$ python -q
>>> import numpy as np
>>> from numpy import linalg as LA
>>> np.set_printoptions(precision=2, suppress=True, linewidth=200)
>>> m1 = np.loadtxt("w.csv", delimiter=",")
>>> m1
array([[1., 0., 0., 0., 0., 0., 0.],
       [0., 1., 0., 0., 0., 0., 0.],
       [1., 1., 1., 0., 0., 0., 0.],
       [0., 1., 3., 1., 0., 0., 0.],
       [0., 2., 3., 2., 1., 0., 0.],
       [1., 2., 0., 2., 0., 1., 0.],
       [3., 0., 0., 0., 0., 0., 1.]])
>>> rng = np.random.default_rng(3)
>>> z = rng.permutation(7)
>>> z
array([5, 6, 2, 1, 4, 3, 0])
>>> Y = m1[z][:, z]
>>> np.allclose(Y, m1)
False
>>> np.round(LA.det(Y), 2), np.round(LA.det(m1[z]), 2)
(np.float64(1.0), np.float64(1.0))
>>> Y
array([[1., 0., 0., 2., 0., 2., 1.],
       [0., 1., 0., 0., 0., 0., 3.],
       [0., 0., 1., 1., 0., 0., 1.],
       [0., 0., 0., 1., 0., 0., 0.],
       [0., 0., 3., 2., 1., 2., 0.],
       [0., 0., 3., 1., 0., 1., 0.],
       [0., 0., 0., 0., 0., 0., 1.]])
>>> np.diag(Y)
array([1., 1., 1., 1., 1., 1., 1.])
>>> x0 = np.array([-2, 1, -1, -2, 0, -2, -2])
>>> Y * x0
array([[-2.,  0., -0., -4.,  0., -4., -2.],
       [-0.,  1., -0., -0.,  0., -0., -6.],
       [-0.,  0., -1., -2.,  0., -0., -2.],
       [-0.,  0., -0., -2.,  0., -0., -0.],
       [-0.,  0., -3., -4.,  0., -4., -0.],
       [-0.,  0., -3., -2.,  0., -2., -0.],
       [-0.,  0., -0., -0.,  0., -0., -2.]])
>>> np.sign((Y @ x0).round(6))
array([-1., -1., -1., -1., -1., -1., -1.])
>>> np.einsum("ij,j->i", Y, x0)
array([-12.,  -5.,  -5.,  -2., -11.,  -7.,  -2.])
>>> (Y @ x0).argmax()
np.int64(3)
>>> (Y * x0).sum(axis=1)
array([-12.,  -5.,  -5.,  -2., -11.,  -7.,  -2.])
>>> LA.matrix_power(m1, 4)
array([[ 1.,  0.,  0.,  0.,  0.,  0.,  0.],
       [ 0.,  1.,  0.,  0.,  0.,  0.,  0.],
       [ 4.,  4.,  1.,  0.,  0.,  0.,  0.],
       [18., 22., 12.,  1.,  0.,  0.,  0.],
       [42., 62., 48.,  8.,  1.,  0.,  0.],
       [28., 44., 36.,  8.,  0.,  1.,  0.],
       [12.,  0.,  0.,  0.,  0.,  0.,  1.]])
>>> (m1 - m1.T) / 2
array([[ 0. ,  0. , -0.5,  0. ,  0. , -0.5, -1.5],
       [ 0. ,  0. , -0.5, -0.5, -1. , -1. ,  0. ],
       [ 0.5,  0.5,  0. , -1.5, -1.5,  0. ,  0. ],
       [ 0. ,  0.5,  1.5,  0. , -1. , -1. ,  0. ],
       [ 0. ,  1. ,  1.5,  1. ,  0. ,  0. ,  0. ],
       [ 0.5,  1. ,  0. ,  1. ,  0. ,  0. ,  0. ],
       [ 1.5,  0. ,  0. ,  0. ,  0. ,  0. ,  0. ]])
>>> round(float(np.abs(LA.eigvals(m1)).max()), 2)
1.0
>>> (m1 + m1.T) / 2
array([[1. , 0. , 0.5, 0. , 0. , 0.5, 1.5],
       [0. , 1. , 0.5, 0.5, 1. , 1. , 0. ],
       [0.5, 0.5, 1. , 1.5, 1.5, 0. , 0. ],
       [0. , 0.5, 1.5, 1. , 1. , 1. , 0. ],
       [0. , 1. , 1.5, 1. , 1. , 0. , 0. ],
       [0.5, 1. , 0. , 1. , 0. , 1. , 0. ],
       [1.5, 0. , 0. , 0. , 0. , 0. , 1. ]])
>>> G = m1.T @ m1
>>> LA.svd(m1, compute_uv=False) ** 2
array([33.64, 12.86,  5.81,  1.  ,  0.55,  0.13,  0.01])
>>> np.allclose(G, G.T)
True
>>> E = np.loadtxt("mat.csv", delimiter=",")
>>> E
array([[-4.7,  1. , -2. , -3. ,  5. , -3. , -2. , -1. , -1. , -4. ,  4. ],
       [ 4. ,  4.3, -5. , -5. , -4. ,  0. ,  5. ,  5. ,  0. ,  2. ,  5. ],
       [-3. , -2. ,  3.3, -5. ,  2. , -1. ,  3. ,  3. ,  2. , -3. , -2. ],
       [ 5. , -5. , -3. , -3.7,  3. ,  0. , -2. , -5. ,  0. , -4. ,  1. ],
       [ 5. , -4. , -2. , -2. ,  2.3,  2. ,  2. , -2. ,  3. ,  5. , -5. ],
       [-3. , -2. ,  1. , -4. , -3. ,  2.3,  0. ,  3. ,  1. ,  5. ,  1. ],
       [ 4. , -4. , -2. ,  2. ,  0. ,  5. , -0.7,  1. ,  2. , -2. ,  4. ],
       [-5. ,  5. , -3. , -5. ,  3. , -1. , -1. ,  4.3,  5. ,  5. ,  5. ],
       [ 5. ,  2. ,  4. ,  2. , -5. ,  4. ,  1. , -5. ,  2.3, -3. ,  3. ],
       [ 0. , -4. , -4. ,  5. , -1. ,  5. ,  0. ,  3. ,  1. ,  5.3,  1. ],
       [-5. ,  1. , -2. , -3. ,  5. , -3. , -2. , -1. , -1. , -4. ,  4.3]])
>>> z = rng.permutation(11)
>>> z
array([10,  4,  3,  5,  0,  8,  9,  6,  1,  2,  7])
>>> Y = E[z][:, z]
>>> np.trace(Y)
np.float64(19.3)
>>> np.abs(LA.svd(E)[2][-1])
array([0.17, 0.34, 0.34, 0.2 , 0.09, 0.59, 0.21, 0.01, 0.06, 0.29, 0.45])
>>> [round(float(x), 2) for x in LA.svd(E, compute_uv=False)[:3]]
[20.02, 17.58, 13.55]
>>> np.argsort(-LA.norm(E, axis=0).round(6), kind="stable")[:3]
array([0, 9, 3])
>>> LA.matrix_rank(E, rtol=0.1)
np.int64(9)
>>> round(np.log10(LA.cond(E)))
3
>>> U, s, vt = LA.svd(E)
>>> np.argmax(s[:-1] / (s[1:] + 1e-6)) + 1
np.int64(10)
>>> Y = U[:, :10] @ np.diag(s[:10]) @ vt[:10]
>>> LA.matrix_rank(E, rtol=0.05)
np.int64(9)
>>> np.round(LA.norm(E - Y) / LA.norm(E), 2)
np.float64(0.0)
>>> round(float(np.abs(E - Y).max()), 2)
0.03
>>> u = np.array([0, 1, -2, -2, -1, -2, -2, -1, -1, 2, 1])
>>> Y = E + np.outer(u, np.eye(11)[7])
>>> LA.matrix_rank(LA.inv(Y) - LA.inv(E), tol=1e-8)
np.int64(1)
>>> LA.matrix_rank(Y - E)
np.int64(1)
>>> arr = np.loadtxt("sample18.csv", delimiter=",")
>>> arr
array([[ 1.8 , -1.13,  0.77,  0.03,  2.04, -1.49, -1.87,  2.7 ,  0.44, -1.6 ],
       [ 1.99, -0.45,  1.65,  0.55,  2.18, -2.27,  0.59,  1.43, -0.13,  2.34],
       [-2.96,  0.28, -1.63, -2.11,  0.21, -1.82,  1.06, -1.72, -1.19, -0.46],
       [ 1.21,  0.62, -0.3 , -1.81,  2.38, -0.17, -0.7 , -0.66, -2.69, -2.43],
       [-1.8 ,  1.34,  0.96,  1.33, -1.68,  0.94,  3.6 ,  0.28, -0.54, -0.45],
       [-0.56,  0.88,  0.32,  0.6 , -1.85, -0.54,  1.76, -0.65,  3.87, -1.1 ],
       [-0.41, -1.89,  1.  , -2.15,  3.17, -0.77,  1.96, -1.01, -0.01, -0.34],
       [ 0.36, -1.25, -1.88,  0.17,  0.91,  0.7 , -0.87,  0.57, -1.28, -3.97],
       [ 2.55, -0.54,  0.95, -0.25, -1.08, -1.8 , -3.23, -1.52, -0.12,  0.29],
       [ 1.04,  0.93,  0.89,  0.18, -1.44, -1.97,  1.82, -1.67, -2.57, -1.89],
       [ 0.33,  2.5 , -2.26, -0.69,  3.41, -0.54,  0.91, -0.32, -0.04, -0.47],
       [-3.86,  0.9 ,  1.41,  0.98, -1.59,  1.32,  1.27, -0.09,  0.55,  0.34],
       [ 0.44, -0.66, -2.32, -0.54, -0.13,  1.34,  1.15, -2.01,  0.47,  3.36],
       [-2.14,  1.28, -1.08,  1.29, -0.98,  0.66,  1.4 ,  3.33,  0.22, -1.2 ],
       [ 0.03,  0.8 , -0.1 ,  2.48, -1.35,  1.58,  0.84,  1.43, -2.27, -2.45],
       [-1.31,  0.55,  2.  ,  0.66,  3.27, -2.16, -1.13, -0.48, -0.45,  1.22]])
>>> blk = np.stack([arr, -2 * arr, arr[::-1]])
>>> (blk @ arr.T).shape
(3, 16, 16)
>>> LA.norm(blk, axis=(1, 2))
array([20., 40., 20.])
>>> X = np.loadtxt("dump.csv", delimiter=",")
>>> X
array([[ -0.87,   1.06,   2.91,   2.13,   2.97,  -2.79,  -3.05,   4.03,   2.03,   6.94],
       [  3.88,   4.2 ,  10.04,   1.81,   2.14,   2.14,  -2.03,   6.07,   0.  ,  11.79],
       [ -0.15,   0.09,  -1.95,   0.07,  -0.82,   0.96,   0.95,  -1.95,  -0.18,  -3.02],
       [  0.02,  -0.99,  -0.01,  -2.07,   3.04,   1.  ,   2.95,  -0.16,  -1.14,  -2.03],
       [ -2.85,  -2.91,  -9.12,  -0.03,  -9.03,  -2.89,  -2.87,  -6.11,   0.25,  -8.73],
       [  7.82,   8.95,  13.94,   3.78,   7.06,   8.89,   3.17,   6.11,   1.03,  14.18],
       [ -2.04,   2.96,   2.  ,   4.22,   9.96,  -2.06,  -0.13,   3.92,   5.14,   7.  ],
       [ -5.13, -12.94,  -6.89, -10.03, -14.07,  -9.91,  -5.93,  -1.84,  -8.07, -10.15],
       [ -2.88,  -9.11,   0.97,  -8.17,  -3.98,  -7.83,  -4.2 ,   3.95,  -5.75,   0.01],
       [ -3.96,  -3.92,  -9.95,  -0.02, -10.98,  -5.23,  -5.08,  -5.96,  -0.13,  -9.03],
       [ -4.14,  -2.95,   2.11,  -1.93,  10.16,  -6.08,  -0.01,   5.96,   1.  ,   5.1 ],
       [  6.26,   5.93,  10.12,   1.97,   5.05,   7.19,   3.08,   4.2 ,   0.02,   8.9 ]])
>>> proj = X @ LA.solve(X.T @ X, X.T)
>>> proj.round(2) + 0
array([[ 0.96, -0.02,  0.13, -0.09,  0.04,  0.02, -0.01, -0.03,  0.04,  0.02,  0.06,  0.05],
       [-0.02,  0.99,  0.07, -0.05,  0.02,  0.01, -0.01, -0.02,  0.02,  0.01,  0.04,  0.03],
       [ 0.13,  0.07,  0.52,  0.17, -0.21, -0.11, -0.08,  0.01, -0.13, -0.11, -0.19, -0.26],
       [-0.09, -0.05,  0.17,  0.54, -0.09, -0.06, -0.3 , -0.23,  0.12,  0.  ,  0.2 , -0.04],
       [ 0.04,  0.02, -0.21, -0.09,  0.84, -0.09, -0.17, -0.09, -0.03, -0.07, -0.03, -0.17],
       [ 0.02,  0.01, -0.11, -0.06, -0.09,  0.95, -0.1 , -0.05, -0.01, -0.04, -0.01, -0.09],
       [-0.01, -0.01, -0.08, -0.3 , -0.17, -0.1 ,  0.71, -0.18,  0.04, -0.05,  0.07, -0.15],
       [-0.03, -0.02,  0.01, -0.23, -0.09, -0.05, -0.18,  0.88,  0.05, -0.02,  0.08, -0.06],
       [ 0.04,  0.02, -0.13,  0.12, -0.03, -0.01,  0.04,  0.05,  0.95, -0.02, -0.08, -0.05],
       [ 0.02,  0.01, -0.11,  0.  , -0.07, -0.04, -0.05, -0.02, -0.02,  0.97, -0.03, -0.07],
       [ 0.06,  0.04, -0.19,  0.2 , -0.03, -0.01,  0.07,  0.08, -0.08, -0.03,  0.88, -0.06],
       [ 0.05,  0.03, -0.26, -0.04, -0.17, -0.09, -0.15, -0.06, -0.05, -0.07, -0.06,  0.81]])
>>> np.round(LA.eigvalsh(proj), 2) + 0
array([0., 0., 1., 1., 1., 1., 1., 1., 1., 1., 1., 1.])
>>> z = rng.permutation(12)
>>> z
array([ 5,  2,  3,  9,  6,  4,  8,  7, 10,  1, 11,  0])
>>> Y = proj[z][:, z]
>>> np.round(np.sort(np.abs(LA.eigvals(Y))), 2) + 0
array([0., 0., 1., 1., 1., 1., 1., 1., 1., 1., 1., 1.])
>>> round(float(LA.det(Y)), 2), round(float(LA.det(proj[z])), 2)
(0.0, -0.0)
